% python3 -q
>>> import numpy as np
>>> from numpy import linalg as LA
>>> np.set_printoptions(precision=2, suppress=True, linewidth=160)
>>> Y = np.array([[0, 1, 1, 1, 1, 2, -3, -1, 0, -2, -1, 1],
...     [-2, 3, 0, -3, 3, 0, 0, 1, 2, 1, -3, 1],
...     [-2, 0, -2, 2, -2, 3, -2, 3, 0, 1, -3, 1],
...     [1, 2, 3, -3, -3, -3, 2, -2, 0, -3, -1, 2],
...     [1, -1, 2, -2, -1, 3, -1, -3, 3, -3, 3, 1],
...     [3, -2, -1, -3, -2, 0, 2, 2, 1, 0, 0, -2],
...     [-3, 0, -3, -2, 0, 0, -1, -3, -1, -3, 3, 1],
...     [-2, 0, 3, 1, -2, 2, -1, 2, 0, -2, -3, -2],
...     [-3, -3, 2, -2, -3, 0, -2, 3, 1, 0, -1, -2],
...     [3, -1, 3, 0, -1, 3, -2, 2, 1, 3, 2, 1],
...     [1, -1, -2, 3, -1, 1, -1, 1, 1, -1, 0, -1],
...     [-3, 1, 1, -3, 1, -2, -3, -3, -1, 2, 2, 2]])
>>> data = np.triu(Y, 1)
>>> print(data)
[[ 0  1  1  1  1  2 -3 -1  0 -2 -1  1]
 [ 0  0  0 -3  3  0  0  1  2  1 -3  1]
 [ 0  0  0  2 -2  3 -2  3  0  1 -3  1]
 [ 0  0  0  0 -3 -3  2 -2  0 -3 -1  2]
 [ 0  0  0  0  0  3 -1 -3  3 -3  3  1]
 [ 0  0  0  0  0  0  2  2  1  0  0 -2]
 [ 0  0  0  0  0  0  0 -3 -1 -3  3  1]
 [ 0  0  0  0  0  0  0  0  0 -2 -3 -2]
 [ 0  0  0  0  0  0  0  0  0  0 -1 -2]
 [ 0  0  0  0  0  0  0  0  0  0  2  1]
 [ 0  0  0  0  0  0  0  0  0  0  0 -1]
 [ 0  0  0  0  0  0  0  0  0  0  0  0]]
>>> # triangular: eigenvalues sit on the diagonal
>>> rng = np.random.default_rng(946)
>>> idx = rng.permutation(12)
>>> idx
array([11,  5,  2,  8,  4,  1, 10,  6,  9,  0,  7,  3])
>>> Y = data[idx][:, idx]
>>> np.sort(np.abs(LA.eigvals(Y)))
array([0., 0., 0., 0., 0., 0., 0., 0., 0., 0., 0., 0.])
>>> print(Y)
[[ 0  0  0  0  0  0  0  0  0  0  0  0]
 [-2  0  0  1  0  0  0  2  0  0  2  0]
 [ 1  3  0  0 -2  0 -3 -2  1  0  3  2]
 [-2  0  0  0  0  0 -1  0  0  0  0  0]
 [ 1  3  0  3  0  0  3 -1 -3  0 -3  0]
 [ 1  0  0  2  3  0 -3  0  1  0  1 -3]
 [-1  0  0  0  0  0  0  0  0  0  0  0]
 [ 1  0  0 -1  0  0  3  0 -3  0 -3  0]
 [ 1  0  0  0  0  0  2  0  0  0  0  0]
 [ 1  2  1  0  1  1 -1 -3 -2  0 -1  1]
 [-2  0  0  0  0  0 -3  0 -2  0  0  0]
 [ 2 -3  0  0 -3  0 -1  2 -3  0 -2  0]]
>>> U, s, Vt = LA.svd(data)
>>> vecs = Vt[:(s > 1e-8).sum()]
>>> vec = data[2] + -3 * data[8] + rng.integers(2) * np.eye(12)[0]
>>> vec
array([ 0.,  0.,  0.,  2., -2.,  3., -2.,  3.,  0.,  1.,  0.,  7.])
>>> LA.matrix_rank(np.vstack([data, vec]))
np.int64(10)
>>> round(LA.norm(vec - vecs.T @ vecs @ vec), 2)
np.float64(0.0)
>>> arr = np.load("w.npy")
>>> print(arr)
[[ 3  4  5  5  2 25  4  3  1  4  3  2  2]
 [ 2  5  3  1  2  5  1  4  3  5  1  1  2]
 [ 2  0  2  1  5  5  1  1  3  3  0  2  1]
 [ 3  0  1  1  3  5  2  4  1  5  5  3  0]
 [ 4  4  2  0  5  0  5  5  3  4  1  0  1]
 [ 2  5  4  5  3 25  1  5  2  3  4  3  0]
 [ 4  5  2  2  0 10  5  0  4  0  4  4  3]]
>>> # column 5 dominates
>>> T = np.stack([arr, -3 * arr, arr[::-1]])
>>> LA.matrix_rank(T.reshape(3, -1))
np.int64(2)
>>> LA.matrix_rank(T)
array([7, 7, 7])
>>> T.shape
(3, 7, 13)
>>> u, r1 = arr[6], arr[2]
>>> u @ r1
np.int64(92)
>>> pr = (u @ r1) / (u @ u) * u
>>> pr
array([1.59, 1.99, 0.8 , 0.8 , 0.  , 3.98, 1.99, 0.  , 1.59, 0.  , 1.59, 1.59, 1.19])
>>> vec = np.array([1, 2, 0, 1, 2, 3, 0, 1, 0, 0, 0, 0, 3])
>>> np.einsum("ij,j->i", arr, vec)
array([104,  42,  32,  29,  30, 103,  55])
>>> arr @ np.ones(13)
array([63., 35., 26., 33., 34., 62., 43.])
>>> print(np.sign((arr @ vec).round(6)))
[1 1 1 1 1 1 1]
>>> U, s, Vt = LA.svd(arr, full_matrices=False)
>>> np.cumsum(s ** 2) / np.sum(s ** 2)
array([0.85, 0.94, 0.97, 0.98, 0.99, 1.  , 1.  ])
>>> np.round(U.T @ arr @ Vt.T, 2) + 0
array([[43.53,  0.  ,  0.  ,  0.  ,  0.  ,  0.  ,  0.  ],
       [ 0.  , 14.17,  0.  ,  0.  ,  0.  ,  0.  ,  0.  ],
       [ 0.  ,  0.  ,  7.83,  0.  ,  0.  ,  0.  ,  0.  ],
       [ 0.  ,  0.  ,  0.  ,  5.72,  0.  ,  0.  ,  0.  ],
       [ 0.  ,  0.  ,  0.  ,  0.  ,  4.61,  0.  ,  0.  ],
       [ 0.  ,  0.  ,  0.  ,  0.  ,  0.  ,  3.72,  0.  ],
       [ 0.  ,  0.  ,  0.  ,  0.  ,  0.  ,  0.  ,  2.96]])
>>> np.abs(U[:, 0]).round(6).argmax()
np.int64(5)
>>> s
array([43.53, 14.17,  7.83,  5.72,  4.61,  3.72,  2.96])
>>> print((s > 1e-8).sum())
7
>>> np.round(Vt @ Vt.T, 2) + 0
array([[1., 0., 0., 0., 0., 0., 0.],
       [0., 1., 0., 0., 0., 0., 0.],
       [0., 0., 1., 0., 0., 0., 0.],
       [0., 0., 0., 1., 0., 0., 0.],
       [0., 0., 0., 0., 1., 0., 0.],
       [0., 0., 0., 0., 0., 1., 0.],
       [0., 0., 0., 0., 0., 0., 1.]])
>>> round(np.sqrt((s ** 2).sum()), 2), round(LA.norm(arr), 2)
(np.float64(47.27), np.float64(47.27))
>>> W0 = np.abs(np.array([[3, -1, -2, -1, 1, -3, 1, 1, -2, 3],
...     [3, -1, 0, 1, -1, 0, 1, -2, -1, 1],
...     [-2, -1, 0, -1, 3, 0, 3, 2, 0, 2],
...     [3, -3, 2, -2, -1, -3, -2, -3, -2, 3],
...     [-2, 0, 1, 1, 2, -3, 0, -3, -2, 0],
...     [3, 1, 1, 2, 2, 2, 2, -1, 1, 3],
...     [1, -2, 3, 1, 1, 0, -1, 1, -1, -3],
...     [0, -3, -2, 2, -3, -2, 1, 1, -1, 1],
...     [1, -3, -1, 0, -1, -1, 0, 3, -3, -1],
...     [-1, 1, 3, -2, -3, -1, -2, -1, 3, -1]])) + np.eye(10)
>>> W0 = W0 / W0.sum(axis=1, keepdims=True)
>>> W0
array([[0.21, 0.05, 0.11, 0.05, 0.05, 0.16, 0.05, 0.05, 0.11, 0.16],
       [0.25, 0.17, 0.  , 0.08, 0.08, 0.  , 0.08, 0.17, 0.08, 0.08],
       [0.13, 0.07, 0.07, 0.07, 0.2 , 0.  , 0.2 , 0.13, 0.  , 0.13],
       [0.12, 0.12, 0.08, 0.12, 0.04, 0.12, 0.08, 0.12, 0.08, 0.12],
       [0.13, 0.  , 0.07, 0.07, 0.2 , 0.2 , 0.  , 0.2 , 0.13, 0.  ],
       [0.16, 0.05, 0.05, 0.11, 0.11, 0.16, 0.11, 0.05, 0.05, 0.16],
       [0.07, 0.13, 0.2 , 0.07, 0.07, 0.  , 0.13, 0.07, 0.07, 0.2 ],
       [0.  , 0.18, 0.12, 0.12, 0.18, 0.12, 0.06, 0.12, 0.06, 0.06],
       [0.07, 0.2 , 0.07, 0.  , 0.07, 0.07, 0.  , 0.2 , 0.27, 0.07],
       [0.05, 0.05, 0.16, 0.11, 0.16, 0.05, 0.11, 0.05, 0.16, 0.11]])
>>> # rows sum to 1
>>> idx = rng.permutation(10)
>>> idx
array([1, 9, 0, 7, 2, 3, 8, 6, 4, 5])
>>> Y = W0[idx][:, idx]
>>> Y
array([[0.17, 0.08, 0.25, 0.17, 0.  , 0.08, 0.08, 0.08, 0.08, 0.  ],
       [0.05, 0.11, 0.05, 0.05, 0.16, 0.11, 0.16, 0.11, 0.16, 0.05],
       [0.05, 0.16, 0.21, 0.05, 0.11, 0.05, 0.11, 0.05, 0.05, 0.16],
       [0.18, 0.06, 0.  , 0.12, 0.12, 0.12, 0.06, 0.06, 0.18, 0.12],
       [0.07, 0.13, 0.13, 0.13, 0.07, 0.07, 0.  , 0.2 , 0.2 , 0.  ],
       [0.12, 0.12, 0.12, 0.12, 0.08, 0.12, 0.08, 0.08, 0.04, 0.12],
       [0.2 , 0.07, 0.07, 0.2 , 0.07, 0.  , 0.27, 0.  , 0.07, 0.07],
       [0.13, 0.2 , 0.07, 0.07, 0.2 , 0.07, 0.07, 0.13, 0.07, 0.  ],
       [0.  , 0.  , 0.13, 0.2 , 0.07, 0.07, 0.13, 0.  , 0.2 , 0.2 ],
       [0.05, 0.16, 0.16, 0.05, 0.05, 0.11, 0.05, 0.11, 0.11, 0.16]])
>>> np.allclose(Y, W0)
False
>>> vec = np.array([-2, 7, 5, -2, 7, -8, 5, -4, 7, -1])
>>> h1 = np.maximum(W0 @ vec, 0)
>>> h1
array([0.11, 1.33, 2.13, 0.44, 0.  , 0.11, 2.8 , 2.06, 2.53, 2.84])
>>> np.tanh(W0 @ vec)
array([ 0.1 ,  0.87,  0.97,  0.41, -0.13,  0.1 ,  0.99,  0.97,  0.99,  0.99])
>>> np.maximum(W0 @ vec, 0) - np.maximum(-W0 @ vec, 0)
array([ 0.11,  1.33,  2.13,  0.44, -0.13,  0.11,  2.8 ,  2.06,  2.53,  2.84])
>>> np.maximum(W0 @ (3 * vec), 0)
array([0.32, 4.  , 6.4 , 1.32, 0.  , 0.32, 8.4 , 6.18, 7.6 , 8.53])
>>> print(np.flatnonzero(h1 > 1e-9))
[0 1 2 3 5 6 7 8 9]
>>> W0 * (h1 > 1e-9)[:, None]
array([[0.21, 0.05, 0.11, 0.05, 0.05, 0.16, 0.05, 0.05, 0.11, 0.16],
       [0.25, 0.17, 0.  , 0.08, 0.08, 0.  , 0.08, 0.17, 0.08, 0.08],
       [0.13, 0.07, 0.07, 0.07, 0.2 , 0.  , 0.2 , 0.13, 0.  , 0.13],
       [0.12, 0.12, 0.08, 0.12, 0.04, 0.12, 0.08, 0.12, 0.08, 0.12],
       [0.  , 0.  , 0.  , 0.  , 0.  , 0.  , 0.  , 0.  , 0.  , 0.  ],
       [0.16, 0.05, 0.05, 0.11, 0.11, 0.16, 0.11, 0.05, 0.05, 0.16],
       [0.07, 0.13, 0.2 , 0.07, 0.07, 0.  , 0.13, 0.07, 0.07, 0.2 ],
       [0.  , 0.18, 0.12, 0.12, 0.18, 0.12, 0.06, 0.12, 0.06, 0.06],
       [0.07, 0.2 , 0.07, 0.  , 0.07, 0.07, 0.  , 0.2 , 0.27, 0.07],
       [0.05, 0.05, 0.16, 0.11, 0.16, 0.05, 0.11, 0.05, 0.16, 0.11]])
>>> J = np.array([[3, 3, 1, -2, -1, 3],
...     [-2, 0, 3, 3, 1, 3],
...     [3, -3, -1, 0, -3, -3],
...     [1, 2, 0, 1, -2, -3],
...     [3, 0, -2, 2, 1, 1]]) * (rng.random((5, 6)) < 0.3)
>>> J
array([[ 0,  0,  0,  0,  0,  0],
       [ 0,  0,  3,  0,  1,  0],
       [ 0,  0, -1,  0, -3,  0],
       [ 0,  0,  0,  1,  0,  0],
       [ 0,  0,  0,  0,  0,  0]])
>>> # rows and columns are dependent
>>> U, s, Vt = LA.svd(J)
>>> vecs = Vt[:(s > 1e-8).sum()]
>>> vec = J[1] + -2 * J[0] + rng.integers(2) * np.eye(6)[4]
>>> vec
array([0., 0., 3., 0., 1., 0.])
>>> LA.matrix_rank(np.vstack([J, vec]))
np.int64(3)
>>> np.round(vecs.T @ vecs, 2) + 0
array([[0., 0., 0., 0., 0., 0.],
       [0., 0., 0., 0., 0., 0.],
       [0., 0., 1., 0., 0., 0.],
       [0., 0., 0., 1., 0., 0.],
       [0., 0., 0., 0., 1., 0.],
       [0., 0., 0., 0., 0., 0.]])
>>> np.round(np.diag(vecs.T @ vecs), 2) + 0
array([0., 0., 1., 1., 1., 0.])
>>> np.allclose(vecs.T @ vecs @ vec, vec)
True
>>> W1 = np.array([[-9, -8, -7, -3, -3, -6],
...     [-9, -8, -5, 0, -2, 6],
...     [3, 3, 0, 6, -8, 3],
...     [3, 4, -1, -5, 6, -1],
...     [3, -6, -1, 9, 8, -5],
...     [9, -7, 4, 4, -9, 5]])
>>> c = np.array([5, 1, 4, 3, 8, 6])
>>> act = np.maximum(J @ W1 + c, 0)
>>> (act > 0).astype(int)
array([[1, 1, 1, 1, 1, 1],
       [1, 1, 1, 1, 0, 1],
       [0, 1, 1, 0, 0, 1],
       [1, 1, 1, 0, 1, 1],
       [1, 1, 1, 1, 1, 1]])
>>> Z = np.array([[2, 2], [-3, 2], [-1, -2], [-1, -2], [-2, -3], [3, -2]])
>>> W1 @ Z
array([[  4,   7],
       [ 33, -30],
       [ 16,  18],
       [-15,  10],
       [-15, -36],
       [ 64,   5]])
>>> act @ Z
array([[  2, -38],
       [ 19, -44],
       [ -1, -18],
       [-15, -32],
       [  2, -38]])
>>> (act @ Z).round(6).argmax(axis=1)
array([0, 0, 0, 0, 0])
>>> rk = LA.matrix_rank(J)
>>> rk
np.int64(3)
>>> null = LA.svd(J)[2][rk:].T
>>> LA.matrix_rank(J.T @ J), LA.matrix_rank(J @ J.T)
(np.int64(3), np.int64(3))
>>> [int(LA.matrix_rank(J[:, :j + 1])) for j in range(6)]
[0, 0, 1, 2, 3, 3]
>>> np.allclose(J @ null, 0)
True
>>> [int(LA.matrix_rank(np.delete(J, i, axis=0))) for i in range(5)]
[3, 2, 2, 2, 3]
